>>> import numpy as np
>>> from numpy import linalg as LA
>>> np.set_printoptions(suppress=True, linewidth=120)
>>> K = np.load("a.npy")
>>> print(K)
[[-1.09 -2.44 -2.61]
 [-2.44  0.12  3.33]
 [-2.61  3.33 -1.03]]
>>> proj = np.triu(np.array([[0, 2, 0], [2, 2, 1], [0, 0, 0]]), 1) + np.eye(3)
>>> Y = proj @ K @ LA.inv(proj)
>>> print(np.round(np.poly(Y), 2))
[  1.     2.   -22.99 -59.95]
>>> print(LA.matrix_rank(Y))
3
>>> print(Y.round(2))
[[ -5.97   9.74  -5.69]
 [ -5.05  13.55 -11.25]
 [ -2.61   8.55  -9.58]]
>>> print(np.round(LA.det(Y), 2))
59.95
>>> vec = np.array([-5, -5, -4])
>>> rhs = K @ vec
>>> c, lr = np.zeros(3), 1 / LA.norm(K, 2) ** 2
>>> for i in range(15):
...     c -= lr * K.T @ (K @ c - rhs)
...     if i % 5 == 0: print(i, round(LA.norm(K @ c - rhs), 2))
... 
0 14.05
5 1.45
10 0.16
>>> print(c.round(2))
[-4.99 -4.99 -4.  ]
>>> rng = np.random.default_rng(554)
>>> lab = rng.permutation(3)
>>> Y = K[:, lab] * rng.choice([-1, 1], 3)
>>> print(Y)
[[ 1.09  2.44  2.61]
 [ 2.44 -0.12 -3.33]
 [ 2.61 -3.33  1.03]]
>>> Uu, _, Vh = LA.svd(K.T @ Y)
>>> print(lab)
[0 1 2]
>>> print(np.round(LA.lstsq(K, Y)[0], 2) + 0)
[[-1.  0.  0.]
 [ 0. -1.  0.]
 [ 0.  0. -1.]]
>>> print(np.round(Uu @ Vh, 2) + 0)
[[-1.  0.  0.]
 [ 0. -1.  0.]
 [ 0.  0. -1.]]
>>> print(np.kron(np.eye(2, dtype=int), K))
[[-1.09 -2.44 -2.61 -0.   -0.   -0.  ]
 [-2.44  0.12  3.33 -0.    0.    0.  ]
 [-2.61  3.33 -1.03 -0.    0.   -0.  ]
 [-0.   -0.   -0.   -1.09 -2.44 -2.61]
 [-0.    0.    0.   -2.44  0.12  3.33]
 [-0.    0.   -0.   -2.61  3.33 -1.03]]
>>> print(round(np.einsum("ij,ji->", K, K), 2))
49.97
>>> print(np.round(np.poly(K), 2))
[  1.     2.   -22.99 -59.95]
>>> W2 = np.array([[0, 1, 0, 0, 1]])
>>> feats = rng.normal(size=(23, 1)) @ W2 + np.array([0, 3, 1, 2, 1])
>>> print(feats.round(2))
[[ 0.    2.41  1.    2.    0.41]
 [ 0.    3.73  1.    2.    1.73]
 [ 0.    2.62  1.    2.    0.62]
 [ 0.    2.18  1.    2.    0.18]
 [ 0.    2.04  1.    2.    0.04]
 [ 0.    2.62  1.    2.    0.62]
 [ 0.    1.24  1.    2.   -0.76]
 [ 0.    3.41  1.    2.    1.41]
 [ 0.    3.21  1.    2.    1.21]
 [ 0.    3.47  1.    2.    1.47]
 [ 0.    2.1   1.    2.    0.1 ]
 [ 0.    2.13  1.    2.    0.13]
 [ 0.    2.68  1.    2.    0.68]
 [ 0.    4.15  1.    2.    2.15]
 [ 0.    3.31  1.    2.    1.31]
 [ 0.    0.95  1.    2.   -1.05]
 [ 0.    3.84  1.    2.    1.84]
 [ 0.    1.14  1.    2.   -0.86]
 [ 0.    4.41  1.    2.    2.41]
 [ 0.    1.59  1.    2.   -0.41]
 [ 0.    3.12  1.    2.    1.12]
 [ 0.    2.61  1.    2.    0.61]
 [ 0.    5.19  1.    2.    3.19]]
>>> vals, vecs = LA.eigh(K)
>>> print(np.round(vecs @ np.diag(vals) @ vecs.T, 2))
[[-1.09 -2.44 -2.61]
 [-2.44  0.12  3.33]
 [-2.61  3.33 -1.03]]
>>> print(np.round(np.abs(vecs[:, -1]), 2))
[0.5  0.64 0.57]
>>> print(np.unique(vals.round(6) + 0, return_counts=True)[1])
[1 1 1]
>>> print(np.round(vecs.T @ K @ vecs, 2) + 0)
[[-4.  0.  0.]
 [ 0. -3.  0.]
 [ 0.  0.  5.]]
>>> print((vals > 1e-8).sum(), (vals < -1e-8).sum())
1 2
>>> print(np.round(LA.eigvalsh(K + 2 * np.eye(3)), 2))
[-2. -1.  7.]
>>> print(np.abs(vecs[:, -1]).round(6).argmax())
1
>>> print(LA.matrix_rank(feats, rtol=0.1))
2
>>> print(round(LA.norm(feats, 2) / LA.norm(feats), 2))
0.97
>>> ang = np.radians(72)
>>> R = np.eye(5)
>>> R[4, 4] = R[3, 3] = np.cos(ang)
>>> R[4, 3], R[3, 4] = -np.sin(ang), np.sin(ang)
>>> print(R.round(2))
[[ 1.    0.    0.    0.    0.  ]
 [ 0.    1.    0.    0.    0.  ]
 [ 0.    0.    1.    0.    0.  ]
 [ 0.    0.    0.    0.31  0.95]
 [ 0.    0.    0.   -0.95  0.31]]
>>> Y = feats @ R.T
>>> print(np.allclose(LA.norm(feats, axis=1), LA.norm(Y, axis=1)))
True
>>> print(np.allclose(feats @ feats.T, Y @ Y.T))
True
>>> print(np.round(np.abs(Y - feats).max(axis=0), 2))
[0.   0.   0.   2.38 4.11]
>>> print(np.round(LA.svd(feats, compute_uv=False), 2) + 0, np.round(LA.svd(Y, compute_uv=False), 2) + 0)
[18.3   4.97  0.    0.    0.  ] [18.3   4.97  0.    0.    0.  ]
>>> m1 = np.load("run7.npy")
>>> print(m1)
[[ -4.79  -2.99  -5.64  10.52  -7.51  -9.94]
 [  7.91  -7.99  -4.15  -1.42 -10.78  -2.18]]
>>> Y = m1 + rng.integers(-2, 3, (2, 1)) @ rng.integers(-2, 3, (1, 6))
>>> print(Y.round(2))
[[ -8.79  -0.99  -9.64   6.52 -11.51  -7.94]
 [  5.91  -6.99  -6.15  -3.42 -12.78  -1.18]]
>>> print(np.round(Y - m1, 2))
[[-4.  2. -4. -4. -4.  2.]
 [-2.  1. -2. -2. -2.  1.]]
>>> print(LA.matrix_rank(Y - m1, tol=1e-8))
1
>>> f, g = m1[0], m1[1]
>>> print(np.round(f @ g, 2))
97.1
>>> p = (f @ g) / (f @ f) * f
>>> print(np.round(g - p, 2))
[ 9.32 -7.11 -2.49 -4.52 -8.57  0.75]
>>> print(round((g - p) @ f, 2))
0.0
>>> ang = np.radians(154)
>>> R = np.eye(6)
>>> R[4, 4] = R[1, 1] = np.cos(ang)
>>> R[4, 1], R[1, 4] = -np.sin(ang), np.sin(ang)
>>> print(R.round(2))
[[ 1.    0.    0.    0.    0.    0.  ]
 [ 0.   -0.9   0.    0.    0.44  0.  ]
 [ 0.    0.    1.    0.    0.    0.  ]
 [ 0.    0.    0.    1.    0.    0.  ]
 [ 0.   -0.44  0.    0.   -0.9   0.  ]
 [ 0.    0.    0.    0.    0.    1.  ]]
>>> Y = m1 @ R.T
>>> print(np.allclose(LA.norm(m1, axis=1), LA.norm(Y, axis=1)))
True
>>> print(Y.round(2))
[[-4.79 -0.6  -5.64 10.52  8.06 -9.94]
 [ 7.91  2.46 -4.15 -1.42 13.19 -2.18]]
>>> def softmax(z):
...     e = np.exp(z - z.max(axis=-1, keepdims=True))
...     return e / e.sum(axis=-1, keepdims=True)
... 
>>> print(np.round(softmax(Y).sum(axis=1), 2))
[1. 1.]
>>> print(np.round(softmax(Y[0]), 2) + 0)
[0.   0.   0.   0.92 0.08 0.  ]
>>> scores = Y @ Y.T / np.sqrt(6)
>>> print(np.round(softmax(scores + np.triu(np.full(scores.shape, -np.inf), 1)), 2) + 0)
[[1. 0.]
 [0. 1.]]
>>> print(softmax(scores).round(6).argmax(axis=1))
[0 1]
>>> print(np.round(softmax(scores), 2) + 0)
[[1. 0.]
 [0. 1.]]
>>> print(np.round(softmax(scores)[0] @ Y, 2))
[-4.79 -0.6  -5.64 10.52  8.06 -9.94]
>>> W0 = np.load("data.npy")
>>> print(W0.round(2))
[[-0.57 -0.58  0.58]
 [ 0.19 -0.78 -0.59]
 [ 0.8  -0.23  0.56]]
>>> f, g = W0[0], W0[2]
>>> print(f @ f)
1.0
>>> p = (f @ g) / (f @ f) * f
>>> print(np.round((g - p) @ f, 2))
0.0
>>> print(np.round(g - p, 2))
[ 0.8  -0.23  0.56]
>>> print(p.round(2) + 0)
[0. 0. 0.]
>>> print(np.round(np.outer(f, g), 2))
[[-0.46  0.13 -0.32]
 [-0.46  0.13 -0.32]
 [ 0.47 -0.13  0.33]]
>>> print(round(LA.norm(f + g) ** 2 + LA.norm(f - g) ** 2, 2))
4.0
>>> f = np.array([-1, 1, -1])
>>> Y = W0 + np.outer(f, np.eye(3)[1])
>>> print(LA.matrix_rank(LA.inv(Y) - LA.inv(W0), tol=1e-8))
1
>>> print(LA.matrix_rank(Y - W0))
1
>>> E = np.array([[0, 0, 0, 0, 1, 0],
...     [1, 0, 0, 0, 0, 0],
...     [0, 0, 0, 1, 0, 0],
...     [0, 1, 0, 0, 0, 0],
...     [0, 0, 1, 0, 0, 0],
...     [0, 0, 0, 0, 0, 1]])
>>> q, vecs = LA.qr(E[:, :2])[0], LA.qr(E[:, 2:])[0]
>>> sigma = LA.svd(q.T @ vecs, compute_uv=False)
>>> print(sigma)
[0. 0.]
>>> print(np.degrees(np.arccos(sigma.clip(0, 1))))
[90. 90.]
>>> print((sigma > 0.9).sum())
0
>>> print(np.round(LA.norm(q @ q.T - vecs @ vecs.T, 2), 2))
1.0
>>> data = np.load("case10.npy")
>>> print(data)
[[ 0  2 -2  2  0]
 [-2  4 -4  0  2]
 [-1  4 -6  0  3]
 [ 1  2 -4  1  4]
 [-1  2 -2  2  5]
 [ 1  0 -1  2  6]
 [-1 -2 -3  1  7]
 [-3 -4 -3 -1  5]
 [-1 -4 -3 -3  5]
 [ 1 -6 -3 -1  4]
 [ 3 -5 -3 -1  2]
 [ 3 -6 -2 -2  3]
 [ 3 -5 -2 -4  1]
 [ 2 -3  0 -5 -1]
 [ 4 -3  1 -4  1]
 [ 3 -3  3 -3  0]
 [ 2 -3  5 -2  2]
 [ 0 -2  6  0  4]]
>>> vec = np.array([1, 1, -2, 1, -1])
>>> rhs = data @ vec
>>> c, lr = np.zeros(5), 1 / LA.norm(data, 2) ** 2
>>> for i in range(40):
...     c -= lr * data.T @ (data @ c - rhs)
...     if i % 10 == 0: print(i, round(LA.norm(data @ c - rhs), 2))
... 
0 16.48
10 3.45
20 1.45
30 0.63
>>> print(round(float(LA.cond(data)), 2))
3.61
>>> f, g = data[7], data[12]
>>> print(f @ f)
60
>>> print(f @ g)
26
>>> p = (f @ g) / (f @ f) * f
>>> print(round(float(LA.norm(f + g) ** 2 + LA.norm(f - g) ** 2), 2))
230.0
>>> print(LA.matrix_rank(np.outer(f, g)))
1
>>> cov = np.cov(data, rowvar=False)
>>> print(cov.round(2))
[[ 4.07 -3.3   2.52 -2.41 -2.48]
 [-3.3  10.89 -2.99  4.53  0.42]
 [ 2.52 -2.99 10.09 -1.94 -1.9 ]
 [-2.41  4.53 -1.94  4.82  2.76]
 [-2.48  0.42 -1.9   2.76  5.  ]]
>>> print(np.median(data, axis=0))
[ 1. -3. -2. -1.  3.]
>>> print(np.argwhere(np.triu(np.abs(np.corrcoef(data.T)) > 0.8, 1)))
[]
>>> print(cov.shape)
(5, 5)
>>> print(np.round(data.std(axis=0), 2))
[1.96 3.21 3.09 2.13 2.17]
>>> print(round(np.corrcoef(data[:, 0], data[:, 3])[0, 1], 2))
-0.54
>>> print(np.round(np.polyfit(data[:, 0], data[:, 3], 1), 2))
[-0.59 -0.54]
>>> print(np.argsort(-data.std(axis=0).round(6), kind="stable"))
[1 2 4 3 0]
>>> vec = np.ones(5)
>>> for _ in range(3):
...     vec = cov @ vec
...     vec /= LA.norm(vec)
...     print(round(vec @ cov @ vec, 2))
... 
10.53
15.2
17.44
>>> print(vec.round(2))
[-0.35  0.74 -0.27  0.46  0.23]
>>> F = np.load("w.npy")
>>> print(F)
[[0.5  0.33 0.17]
 [0.33 0.67 0.  ]
 [0.25 0.5  0.25]]
>>> print(np.einsum("ii->", F))
1.42
>>> print(round(LA.det(2 * F), 2), round(LA.det(F), 2))
0.45 0.06
>>> print(round(LA.det(F.T), 2))
0.06
>>> print(np.round((F + F.T) / 2, 2))
[[0.5  0.33 0.21]
 [0.33 0.67 0.25]
 [0.21 0.25 0.25]]
>>> LA.determinant(F)
Traceback (most recent call last):
  File "<python-input-129>", line 1, in <module>
    LA.determinant(F)
    ^^^^^^^^^^^^^^
AttributeError: module 'numpy.linalg' has no attribute 'determinant'
>>> print(np.trace(F))
1.42
>>> print(round(float(np.abs(LA.eigvals(F)).max()), 2))
1.0
>>> print(np.allclose(F @ F.T, F.T @ F))
False
>>> print(round(float(LA.norm(m1[1] - m1[0])), 2))
20.05
>>> print(round(float(LA.norm(m1, 2)), 2))
20.0
>>> print(round(float(LA.norm(m1[1], 1)), 2), np.round(LA.norm(m1[1], np.inf), 2))
34.43 10.78
>>> print(np.round(LA.norm(m1, "nuc"), 2))
34.0
>>> print(np.round(LA.norm(m1, axis=1), 2))
[18.15 16.33]
>>> print(round(float(LA.norm(m1, 1)), 2), np.round(LA.norm(m1, np.inf), 2))
18.29 41.39
>>> arr = np.loadtxt("x.csv", delimiter=",")
>>> print(arr.round(2))
[[1.   0.   0.   0.  ]
 [0.   0.33 0.33 0.33]
 [0.33 0.33 0.33 0.  ]
 [0.   0.   0.   1.  ]]
>>> Y = np.array([[-2, -2], [0, 3], [0, 1], [3, 3]])
>>> print(np.round(Y.T @ arr.T, 2))
[[-2.    1.   -0.67  3.  ]
 [-2.    2.33  0.67  3.  ]]
>>> print(np.round(np.einsum("ik,kj->ij", arr, Y), 2))
[[-2.   -2.  ]
 [ 1.    2.33]
 [-0.67  0.67]
 [ 3.    3.  ]]
>>> print(np.round(np.einsum("ik,kj->ji", arr, Y), 2))
[[-2.    1.   -0.67  3.  ]
 [-2.    2.33  0.67  3.  ]]
>>> print(LA.matrix_rank(arr @ Y))
2
>>> vec = np.array([-2, 2, 1, 0])
>>> h1 = np.maximum(arr @ vec, 0)
>>> print(np.round(arr * (h1 > 1e-9)[:, None], 2))
[[0.   0.   0.   0.  ]
 [0.   0.33 0.33 0.33]
 [0.33 0.33 0.33 0.  ]
 [0.   0.   0.   0.  ]]
